>>> import numpy as np
>>> import numpy.linalg as la
>>> np.set_printoptions(precision=3, suppress=True, linewidth=200, legacy="1.25")
>>> feats = np.array([[-5, 4, -3, 3], [1, 0, 4, 0], [4, -1, -1, 5], [0, -4, 5, -4]])
>>> feats[:, 2] = 2 * feats[:, 0]
>>> feats
array([[ -5,   4, -10,   3],
       [  1,   0,   2,   0],
       [  4,  -1,   8,   5],
       [  0,  -4,   0,  -4]])
>>> Uu, sv, vt = la.svd(feats)
>>> sv.round(3) + 0
array([15.004,  7.982,  2.04 ,  0.   ])
>>> A2 = Uu[:, :3] @ np.diag(sv[:3]) @ vt[:3]
>>> print(la.matrix_rank(A2))
3
>>> print(round(la.norm(feats - A2) / la.norm(feats), 3))
0.0
>>> round(float(np.abs(feats - A2).max()), 3)
0.0
>>> print(round(float(la.norm(feats, 2) / la.norm(feats)), 3))
0.877
>>> la.matrix_rank(feats, rtol=0.1)
3
>>> [round(float(x), 3) for x in la.svd(feats, compute_uv=False)[:3]]
[15.004, 7.982, 2.04]
>>> print(np.argsort(-la.norm(feats, axis=0).round(6), kind="stable")[:3])
[2 3 0]
>>> la.cond(feats) > 100
True
>>> rng = np.random.default_rng(45892)
>>> z = rng.permutation(4)
>>> z
array([3, 0, 1, 2])
>>> A2 = feats[z][:, z]
>>> round(la.det(A2), 3), np.round(la.det(feats[z]), 3)
(0.0, 0.0)
>>> A2
array([[ -4,   0,  -4,   0],
       [  3,  -5,   4, -10],
       [  0,   1,   0,   2],
       [  5,   4,  -1,   8]])
>>> Uu, sv, vt = la.svd(feats)
>>> evecs = vt[:(sv > 1e-8).sum()]
>>> vec = feats[2] + 5 * feats[0] + rng.integers(2) * np.eye(4)[0]
>>> print(vec)
[-20.  19. -42.  20.]
>>> print(np.round(la.norm(vec - evecs.T @ evecs @ vec), 3))
0.894
>>> la.matrix_rank(np.vstack([feats, vec]))
4
>>> W0 = np.array([[-2.0, -3.0, 0.0], [-3.0, -2.0, 0.0], [0.0, 0.0, -2.0]])
>>> # symmetric
>>> vals, evecs = la.eigh(W0)
>>> la.svd(W0, compute_uv=False)
array([5., 2., 1.])
>>> np.round(evecs.T @ evecs, 3) + 0
array([[1., 0., 0.],
       [0., 1., 0.],
       [0., 0., 1.]])
>>> evecs @ np.diag(vals) @ evecs.T
array([[-2., -3.,  0.],
       [-3., -2.,  0.],
       [ 0.,  0., -2.]])
>>> vals
array([-5., -2.,  1.])
>>> Q, evecs = la.qr(W0[:, :1])[0], la.qr(W0[:, 1:])[0]
>>> sv = la.svd(Q.T @ evecs, compute_uv=False)
>>> print(sv)
[0.923]
>>> print(np.degrees(np.arccos(sv.clip(0, 1))))
[22.62]
>>> np.round(la.norm(Q @ Q.T - evecs @ evecs.T, 2), 3)
1.0
>>> data = np.array([[4.1, 3.0, 9.0], [-8.0, 1.1, 4.0], [4.0, 3.0, 9.1]])
>>> data
array([[ 4.1,  3. ,  9. ],
       [-8. ,  1.1,  4. ],
       [ 4. ,  3. ,  9.1]])
>>> A2 = np.array([[3, -3, 2], [3, 3, 1]])
>>> W2 = np.kron(A2, data)
>>> print(round(float(la.norm(W2, 2)), 3), round(float(la.norm(A2, 2) * la.norm(data, 2)), 3))
70.38 70.38
>>> Uu, sv, vt = la.svd(data, full_matrices=False)
>>> np.round(Uu.T @ data @ vt.T, 3) + 0
array([[14.675,  0.   ,  0.   ],
       [ 0.   ,  8.97 ,  0.   ],
       [ 0.   ,  0.   ,  0.02 ]])
>>> print(np.allclose(Uu * sv @ vt, data))
True
>>> (sv > 1e-8).sum()
3
>>> sv
array([14.675,  8.97 ,  0.02 ])
>>> np.cumsum(sv ** 2) / np.sum(sv ** 2)
array([0.728, 1.   , 1.   ])
>>> np.abs(vt[0])
array([0.348, 0.294, 0.89 ])
>>> vec = np.array([-1, -3, 2, -3])
>>> np.einsum("ij,j->i", feats, vec)
array([-36,   3,   0,  24])
>>> (feats * vec).sum(axis=1)
array([-36,   3,   0,  24])
>>> feats @ (2 * vec)
array([-72,   6,   0,  48])
>>> feats @ vec
array([-36,   3,   0,  24])
>>> print(feats @ np.ones(4))
[-8.  3. 16. -8.]
>>> print(la.norm(feats @ vec) <= la.norm(feats, 2) * la.norm(vec) + 1e-9)
True
>>> Q, evecs = la.qr(data[:, :1])[0], la.qr(data[:, 1:])[0]
>>> sv = la.svd(Q.T @ evecs, compute_uv=False)
>>> print(np.degrees(np.arccos(sv.clip(0, 1))))
[5.295]
>>> (sv > 0.9).sum()
1
>>> sv
array([0.996])
>>> print(np.round(la.norm(Q @ Q.T - evecs @ evecs.T, 2), 3))
1.0
>>> F = np.array([[-1, -1, -1], [-1, -2, -2], [-1, -2, -3]])
>>> # equal to its transpose
>>> la.matrix_power(F, 4)
array([[ 70, 126, 157],
       [126, 227, 283],
       [157, 283, 353]])
>>> np.allclose(F @ F.T, F.T @ F)
True
>>> round(float(la.det(F)), 3)
-1.0
>>> np.round(np.abs(la.eigvals(F)).max(), 3)
5.049
>>> print(np.round(la.eigvalsh(F).min(), 3))
-5.049
>>> [round(float(la.det(F[:i, :i])), 2) + 0 for i in range(1, 4)]
[-1.0, 1.0, -1.0]
>>> vec = np.array([2, -4, -1])
>>> y = F @ vec
>>> b, lr = np.zeros(3), 1 / la.norm(F, 2) ** 2
>>> for i in range(40):
...     b -= lr * F.T @ (F @ b - y)
...     if i % 10 == 0: print(i, round(la.norm(F @ b - y), 3))
... 
0 1.26
10 1.194
20 1.136
30 1.083
>>> np.round(la.cond(F), 3)
16.394
>>> b
array([-0.224, -1.715, -1.843])
>>> vals, evecs = la.eig(F)
>>> round(float(np.prod(vals)), 3)
-1.0
>>> print(np.sort(la.eigvals(F.T)))
[-5.049 -0.643 -0.308]
>>> np.round(F @ evecs[:, 0] - vals[0] * evecs[:, 0], 3) + 0
array([0., 0., 0.])
>>> np.poly(F)
array([1., 6., 5., 1.])
>>> np.einsum("ii->", F)
-6
>>> round(la.det(2 * F), 3), round(float(la.det(F)), 3)
(-8.0, -1.0)
>>> np.kron(np.eye(2, dtype=int), F)
array([[-1, -1, -1,  0,  0,  0],
       [-1, -2, -2,  0,  0,  0],
       [-1, -2, -3,  0,  0,  0],
       [ 0,  0,  0, -1, -1, -1],
       [ 0,  0,  0, -1, -2, -2],
       [ 0,  0,  0, -1, -2, -3]])
>>> la.eigvals(F)
array([-5.049, -0.643, -0.308])
>>> mat = np.load("data.npy")
>>> mat
array([[10.149, -2.389, -1.873],
       [ 7.723, -1.857, -2.189],
       [-3.002,  0.738, -2.821],
       [ 0.393,  0.161, -1.205],
       [-2.139,  0.766, -0.128],
       [-4.972,  1.068,  2.04 ],
       [ 2.383, -0.227,  0.087],
       [-1.059,  0.45 ,  0.246],
       [-1.832,  0.428, -1.364],
       [-8.85 ,  2.252, -0.125],
       [ 3.439, -1.029, -1.286],
       [ 3.645, -0.735,  0.108],
       [-3.419,  0.772, -0.378],
       [ 4.6  , -0.769, -2.572],
       [ 4.697, -0.745, -1.27 ]])
>>> # column 0 is much longer than the rest
>>> vec = np.array([2, 2, 2])
>>> y = mat @ vec
>>> np.round(la.pinv(mat) @ mat, 3) + 0
array([[1., 0., 0.],
       [0., 1., 0.],
       [0., 0., 1.]])
>>> print(la.lstsq(mat, y)[0])
[2. 2. 2.]
>>> y = y + 0.05 * rng.normal(size=15)
>>> print(y)
[ 11.84    7.357 -10.068  -1.326  -3.053  -3.803   4.423  -0.726  -5.513 -13.438   2.249   6.123  -6.066   2.562   5.368]
>>> b, *_ = la.lstsq(mat, y)
>>> np.round(la.norm(y - mat @ b), 3)
0.15
>>> b.round()
array([2., 2., 2.])
>>> np.round(mat.T @ (y - mat @ b), 3) + 0
array([0., 0., 0.])
>>> b
array([1.987, 1.944, 1.978])
>>> d = la.norm(mat[:, None] - mat[None], axis=-1)
>>> print(d[:5, :5])
[[ 0.     2.504 13.551 10.106 12.806]
 [ 2.504  0.    11.053  7.666 10.411]
 [13.551 11.053  0.     3.804  2.828]
 [10.106  7.666  3.804  0.     2.817]
 [12.806 10.411  2.828  2.817  0.   ]]
>>> d.mean(axis=1).argmax()
9
>>> np.flatnonzero(d[6] < d.mean() / 2)
array([ 3,  6, 10, 11, 14])
>>> la.matrix_rank(d ** 2)
5
>>> np.unravel_index(d.round(6).argmax(), d.shape)
(0, 9)
>>> Ac = mat - mat.mean(axis=0)
>>> evecs = la.svd(Ac)[2][:2]
>>> A2 = Ac - Ac @ evecs.T @ evecs
>>> np.round(A2.std(axis=0), 3) + 0
array([0.038, 0.162, 0.   ])
>>> round(float(la.norm(A2) / la.norm(Ac)), 3)
0.032
>>> la.norm(A2, axis=1).round(6).argmax()
10
>>> print(np.diag(evecs.T @ evecs))
[0.948 0.052 1.   ]
>>> (Ac @ evecs.T).std(axis=0)
array([5.073, 1.072])
>>> arr = np.loadtxt("w.csv", delimiter=",")
>>> arr
array([[ -5.64 ,   2.372,   4.619],
       [ -9.236,   3.398,   7.257],
       [ 20.59 ,  23.295,  12.727],
       [-29.368,  -3.744, -14.088],
       [  4.895,  23.1  ,  23.472],
       [ 15.537,  45.698,  -6.894],
       [ 17.858,  -6.137, -21.737],
       [ 12.558,  28.932,  32.667],
       [  4.318,  25.335,   5.811],
       [  8.822,  25.633, -25.844],
       [  9.569,  -4.693,   8.501],
       [  8.176,  -0.485,  12.612],
       [-19.334, -34.284,  -7.734],
       [-19.968,   6.503,   9.962],
       [ 20.105,   0.293,  10.621],
       [ 15.357,  26.033, -26.742],
       [ 24.623,   0.629, -18.384],
       [-21.489,  -5.23 ,  15.558],
       [ 22.169,  25.38 ,  10.147],
       [ 15.919,   1.164,  30.005],
       [  8.426, -39.702,  -0.496],
       [-22.182, -30.097,  -8.379]])
>>> vec = np.array([-6, 0, 4])
>>> y = arr @ vec
>>> np.round(la.pinv(arr) @ arr, 3) + 0
array([[1., 0., 0.],
       [0., 1., 0.],
       [0., 0., 1.]])
>>> y = y + 0.3 * rng.normal(size=22)
>>> y
array([  52.75 ,   84.308,  -72.805,  119.64 ,   64.843, -120.377, -193.721,   55.796,   -2.798, -156.195,  -23.234,    1.44 ,   84.995,  159.545,  -78.639, -199.354, -221.504,  191.015,  -92.03 ,
         24.462,  -52.365,   99.609])
>>> b, *_ = la.lstsq(arr, y)
>>> print(np.round(arr.T @ (y - arr @ b), 3) + 0)
[0. 0. 0.]
>>> [round(float(la.norm(la.solve(arr.T @ arr + lam * np.eye(3), arr.T @ y))), 2) for lam in (0, 1, 10, 100)]
[7.21, 7.21, 7.2, 7.07]
>>> z = arr[:, 2] > np.median(arr[:, 2])
>>> f = arr[z].mean(axis=0) - arr[~z].mean(axis=0)
>>> z.astype(int)
array([0, 1, 1, 0, 1, 0, 0, 1, 0, 0, 1, 1, 0, 1, 1, 0, 0, 1, 1, 1, 0, 0])
>>> z = rng.permutation(3)
>>> A2 = arr[:, z] * rng.choice([-1, 1], 3)
>>> A2
array([[  4.619,  -2.372,  -5.64 ],
       [  7.257,  -3.398,  -9.236],
       [ 12.727, -23.295,  20.59 ],
       [-14.088,   3.744, -29.368],
       [ 23.472, -23.1  ,   4.895],
       [ -6.894, -45.698,  15.537],
       [-21.737,   6.137,  17.858],
       [ 32.667, -28.932,  12.558],
       [  5.811, -25.335,   4.318],
       [-25.844, -25.633,   8.822],
       [  8.501,   4.693,   9.569],
       [ 12.612,   0.485,   8.176],
       [ -7.734,  34.284, -19.334],
       [  9.962,  -6.503, -19.968],
       [ 10.621,  -0.293,  20.105],
       [-26.742, -26.033,  15.357],
       [-18.384,  -0.629,  24.623],
       [ 15.558,   5.23 , -21.489],
       [ 10.147, -25.38 ,  22.169],
       [ 30.005,  -1.164,  15.919],
       [ -0.496,  39.702,   8.426],
       [ -8.379,  30.097, -22.182]])
>>> Uu, _, vt = la.svd(arr.T @ A2)
>>> z
array([2, 1, 0])
>>> P = arr @ la.solve(arr.T @ arr, arr.T)
>>> np.trace(P)
3.0
>>> la.matrix_rank(np.eye(22) - P)
19
>>> print(np.allclose(P @ P, P))
True
>>> X = np.triu(rng.random((4, 4)) < 0.6, 1).astype(int)
>>> X = X + X.T
>>> X
array([[0, 1, 1, 0],
       [1, 0, 0, 1],
       [1, 0, 0, 0],
       [0, 1, 0, 0]])
>>> # equal to its transpose
>>> X.reshape(2, -1)
array([[0, 1, 1, 0, 1, 0, 0, 1],
       [1, 0, 0, 0, 0, 1, 0, 0]])
>>> X.reshape(-1, 2)
array([[0, 1],
       [1, 0],
       [1, 0],
       [0, 1],
       [1, 0],
       [0, 0],
       [0, 1],
       [0, 0]])
>>> T = X.reshape(4, 2, -1)
>>> np.einsum("ihd,ihd->ih", T, T)
array([[1, 1],
       [1, 1],
       [1, 0],
       [1, 0]])
>>> T.sum(axis=1)
array([[1, 1],
       [1, 1],
       [1, 0],
       [0, 1]])
>>> T.transpose(1, 0, 2)
array([[[0, 1],
        [1, 0],
        [1, 0],
        [0, 1]],

       [[1, 0],
        [0, 1],
        [0, 0],
        [0, 0]]])
>>> np.einsum("ihd,jhd->hij", T, T).shape
(2, 4, 4)
